In [1]: import numpy as np

In [2]: import numpy.linalg as la

In [3]: np.set_printoptions(suppress=True, linewidth=160)

In [4]: mat = np.loadtxt("block7.csv", delimiter=",")

In [5]: mat
Out[5]: 
array([[ 17.96,   2.56, -14.16,  21.06, -30.39,   5.91, -17.73, -41.29, -23.58,   0.67],
       [-15.54, -16.44, -29.9 ,   0.74,  25.54,  -1.8 , -16.63,   1.14,  25.35,   8.45],
       [ 17.82,   4.71, -11.18,  19.92, -27.57,   5.13, -16.83, -41.18, -22.84,   0.06],
       [-14.65, -14.84, -25.78,   2.8 ,  24.7 ,  -3.01, -17.3 ,   1.82,  27.76,   9.35],
       [-14.61, -16.22, -28.43,   2.25,  23.46,  -1.71, -18.04,  -0.83,  26.65,  10.42],
       [-13.87, -17.46, -26.28,   3.78,  24.1 ,  -2.12, -18.48,  -1.75,  25.67,   8.17],
       [ 26.06, -29.35,  13.63,   3.39,  33.57,   0.78, -18.84,  18.25, -13.98,  58.93],
       [-13.45, -15.52, -26.11,   2.21,  23.75,  -0.65, -18.76,   0.11,  26.99,  11.91],
       [-13.02, -18.32, -27.71,   1.86,  24.03,  -1.26, -18.3 ,   0.26,  26.38,  10.33],
       [-13.7 , -15.33, -27.29,   0.73,  24.45,  -2.34, -16.24,  -2.22,  24.34,   9.43],
       [-15.17, -16.22, -29.06,   4.86,  25.85,  -1.6 , -16.24,   0.99,  24.64,   9.64],
       [ 16.47,   4.31, -11.88,  21.17, -30.17,   4.83, -17.42, -41.79, -22.64,  -0.38],
       [ 25.75, -28.46,  12.2 ,   2.9 ,  33.57,   2.02, -19.22,  18.47, -12.47,  59.3 ],
       [-14.06, -16.69, -27.23,   1.87,  23.33,  -3.25, -17.82,   1.04,  25.47,   9.1 ],
       [ 14.73,   5.12, -12.73,  19.48, -28.31,   6.55, -16.87, -44.28, -24.18,   1.78],
       [ 15.7 ,   3.42, -12.09,  18.55, -29.4 ,   5.46, -18.06, -44.17, -22.66,  -0.39],
       [ 25.6 , -27.63,  10.81,   4.33,  33.49,   1.37, -19.22,  18.04, -11.44,  60.15],
       [ 17.07,   4.33, -11.24,  19.39, -30.17,   5.84, -17.7 , -39.38, -23.96,  -1.44],
       [-14.03, -17.27, -28.18,   1.87,  23.43,  -0.65, -19.12,  -0.05,  26.74,   7.84],
       [ 15.17,   6.8 , -13.03,  19.22, -30.06,   7.38, -18.25, -42.  , -25.03,  -0.52],
       [ 26.23, -27.89,  13.25,   3.95,  34.23,   0.48, -19.39,  16.18, -12.07,  58.71],
       [ 14.36,   4.2 , -12.78,  19.28, -30.37,   8.06, -18.03, -41.91, -23.2 ,   0.1 ],
       [ 16.19,   5.38, -12.37,  20.62, -28.94,   6.21, -16.73, -41.63, -22.45,   0.35],
       [ 16.21,   3.21, -12.57,  21.84, -32.05,   5.91, -18.41, -42.27, -25.53,  -0.81],
       [ 25.55, -27.17,  10.49,   5.08,  33.67,   1.79, -20.32,  16.96, -11.25,  58.63],
       [-14.27, -19.4 , -27.38,   2.05,  24.49,  -2.29, -18.92,  -0.95,  24.55,   9.39],
       [-14.19, -15.47, -29.38,   0.27,  22.94,  -3.57, -18.43,  -0.2 ,  25.33,  10.58],
       [ 16.09,   4.97, -11.25,  19.  , -29.62,   4.7 , -17.51, -43.71, -24.49,  -0.11],
       [ 14.99,   4.24, -11.79,  20.18, -30.86,   6.5 , -18.18, -43.18, -23.55,   0.77],
       [-13.55, -15.86, -27.75,   2.29,  23.88,  -4.18, -17.72,   0.57,  26.48,  10.12],
       [ 15.18,   3.18, -12.24,  19.14, -31.61,   6.29, -17.2 , -41.65, -23.71,  -0.2 ],
       [-14.4 , -16.33, -27.08,   1.06,  22.16,  -0.99, -16.73,   0.06,  28.68,   9.79],
       [-12.35, -15.62, -28.78,   2.41,  25.04,  -1.22, -19.62,   0.74,  25.27,  11.52],
       [-13.81, -16.19, -28.4 ,   1.76,  24.55,  -0.22, -19.03,  -1.65,  27.88,  10.29],
       [ 15.5 ,   4.79, -13.4 ,  21.06, -30.14,   6.21, -15.18, -41.15, -23.23,   0.11],
       [-13.42, -16.26, -28.82,   1.04,  26.84,  -2.16, -17.69,   0.11,  26.73,  11.27],
       [ 25.64, -25.95,  11.8 ,   3.37,  32.22,   3.98, -19.54,  16.83, -11.05,  61.36],
       [-14.69, -17.46, -28.59,   0.68,  25.12,  -1.43, -17.34,   0.26,  26.67,  10.15],
       [ 15.52,   4.05, -11.84,  20.34, -31.23,   5.83, -18.48, -42.54, -24.32,  -0.82],
       [ 15.68,   3.12, -12.97,  20.33, -31.75,   7.65, -18.22, -42.69, -24.74,   1.22],
       [ 17.65,   3.16, -13.26,  19.97, -30.92,   3.8 , -18.03, -40.54, -23.76,   2.16]])

In [6]: A2 = np.c_[mat[:, :8] @ np.array([[1, 3, 3, 1, 5, 4, 0, 0],
   ...:     [1, 1, 4, 5, 0, 2, 1, 3],
   ...:     [2, 0, 2, 3, 1, 5, 0, 2],
   ...:     [1, 5, 1, 3, 3, 0, 0, 0],
   ...:     [5, 4, 5, 1, 4, 4, 5, 4],
   ...:     [2, 5, 2, 3, 0, 0, 0, 3],
   ...:     [1, 0, 0, 2, 4, 3, 0, 4],
   ...:     [1, 5, 3, 5, 0, 3, 5, 5]]), np.array([-2, -2, -2, 2, -3, -3, 1, 3, 0, 1, 1, -2, -3, 2, -1, 1, 1, 0, 3, 2, 1, -2, -2, 3, 0, 0, 1, 3, -1, 3, 1, -2, 1, -3, 1, 0, -2, -2, -2, 0, 2])]

In [7]: A2.round(2)
Out[7]: 
array([[-185.89, -136.72, -207.14, -203.11,  -53.66, -292.46, -355.84, -401.84,   -2.  ],
       [  17.57,   39.5 ,  -43.92, -192.64,  -69.74, -188.85,  116.96,  -73.18,   -2.  ],
       [-165.51, -132.76, -181.27, -184.15,  -39.92, -259.51, -339.04, -376.34,   -2.  ],
       [  23.75,   48.06,  -29.13, -167.62,  -61.03, -164.82,  117.76,  -66.41,    2.  ],
       [   9.57,   32.34,  -51.93, -196.15,  -73.05, -195.8 ,   96.93,  -93.12,   -3.  ],
       [  15.92,   36.88,  -49.22, -196.64,  -61.81, -186.09,   94.29,  -97.57,   -3.  ],
       [ 196.18,  295.21,  215.59,   19.85,  213.02,  246.2 ,  229.75,   91.72,    1.  ],
       [  19.82,   47.48,  -34.66, -177.92,  -66.77, -176.34,  103.78,  -80.22,    3.  ],
       [  14.69,   43.04,  -47.49, -197.22,  -64.31, -185.27,  103.13,  -89.94,    0.  ],
       [  16.23,   22.22,  -45.36, -196.18,  -60.76, -179.49,   95.82,  -85.85,    1.  ],
       [  26.15,   62.92,  -34.63, -175.35,  -51.89, -180.77,  117.98,  -68.19,    1.  ],
       [-182.21, -145.91, -202.5 , -193.58,  -56.38, -283.21, -355.49, -395.65,   -2.  ],
       [ 195.73,  300.02,  218.01,   22.29,  207.05,  239.11,  231.74,   94.83,   -3.  ],
       [  10.03,   32.75,  -48.26, -190.45,  -69.88, -182.79,  105.16,  -87.04,    2.  ],
       [-175.73, -155.18, -202.6 , -203.22,  -61.36, -291.18, -357.83, -392.57,   -1.  ],
       [-184.82, -167.88, -213.44, -217.81,  -67.78, -295.1 , -364.43, -408.23,    1.  ],
       [ 192.93,  301.83,  216.54,   22.23,  208.88,  231.61,  230.02,   90.12,    1.  ],
       [-177.94, -135.89, -191.87, -181.78,  -59.2 , -271.18, -343.42, -380.35,    0.  ],
       [  10.89,   40.21,  -49.96, -196.32,  -75.48, -195.35,   99.63,  -93.13,    3.  ],
       [-180.66, -144.93, -195.67, -186.68,  -72.76, -291.86, -353.5 , -386.76,    2.  ],
       [ 197.69,  290.77,  218.23,   16.17,  215.61,  242.68,  224.16,   84.53,    1.  ],
       [-183.39, -147.05, -207.86, -196.94,  -76.74, -299.36, -357.2 , -391.93,   -2.  ],
       [-173.19, -135.81, -191.2 , -184.08,  -52.24, -277.17, -347.47, -380.8 ,   -2.  ],
       [-192.99, -148.96, -217.07, -202.42,  -67.84, -301.83, -368.39, -410.97,    3.  ],
       [ 193.01,  303.31,  216.84,   19.61,  206.88,  224.91,  225.98,   83.04,    0.  ],
       [  11.62,   29.8 ,  -58.1 , -212.23,  -70.3 , -194.43,   98.3 , -102.3 ,    0.  ],
       [   0.78,   16.22,  -55.98, -204.5 ,  -81.48, -198.73,   98.23,  -98.84,    1.  ],
       [-182.36, -165.29, -205.18, -204.9 ,  -62.32, -284.09, -361.68, -400.56,    3.  ],
       [-186.83, -156.73, -212.31, -202.26,  -72.46, -298.03, -365.96, -403.42,   -1.  ],
       [  11.27,   32.41,  -44.55, -190.48,  -63.99, -180.6 ,  106.39,  -88.13,    3.  ],
       [-191.3 , -158.82, -217.5 , -203.61,  -74.16, -297.11, -363.12, -399.56,    1.  ],
       [   8.32,   29.76,  -52.62, -188.08,  -74.18, -187.03,   94.77,  -84.1 ,   -2.  ],
       [  20.76,   57.14,  -29.7 , -183.72,  -61.62, -181.02,  113.28,  -82.7 ,    1.  ],
       [  16.59,   40.03,  -43.87, -197.1 ,  -70.09, -193.46,   98.31,  -92.2 ,   -3.  ],
       [-180.06, -138.67, -201.81, -185.19,  -54.  , -284.97, -351.66, -380.83,    1.  ],
       [  26.02,   45.79,  -31.69, -192.53,  -56.2 , -175.68,  118.49,  -75.75,    0.  ],
       [ 193.01,  300.75,  219.64,   30.63,  200.83,  230.41,  219.3 ,   92.56,   -2.  ],
       [  17.01,   36.5 ,  -46.89, -198.27,  -68.88, -187.39,  109.44,  -81.43,   -2.  ],
       [-189.28, -156.16, -212.69, -202.13,  -72.06, -297.  , -364.8 , -405.58,   -2.  ],
       [-191.17, -150.39, -217.61, -205.33,  -73.46, -305.62, -369.08, -406.96,    0.  ],
       [-191.31, -151.42, -209.58, -204.7 ,  -60.9 , -288.77, -354.14, -404.14,    2.  ]])

In [8]: np.round(la.lstsq(mat, A2[:, 0])[0], 2) + 0
Out[8]: array([1., 1., 2., 1., 5., 2., 1., 1., 0., 0.])

In [9]: la.matrix_rank(np.c_[mat, A2])
Out[9]: np.int64(11)
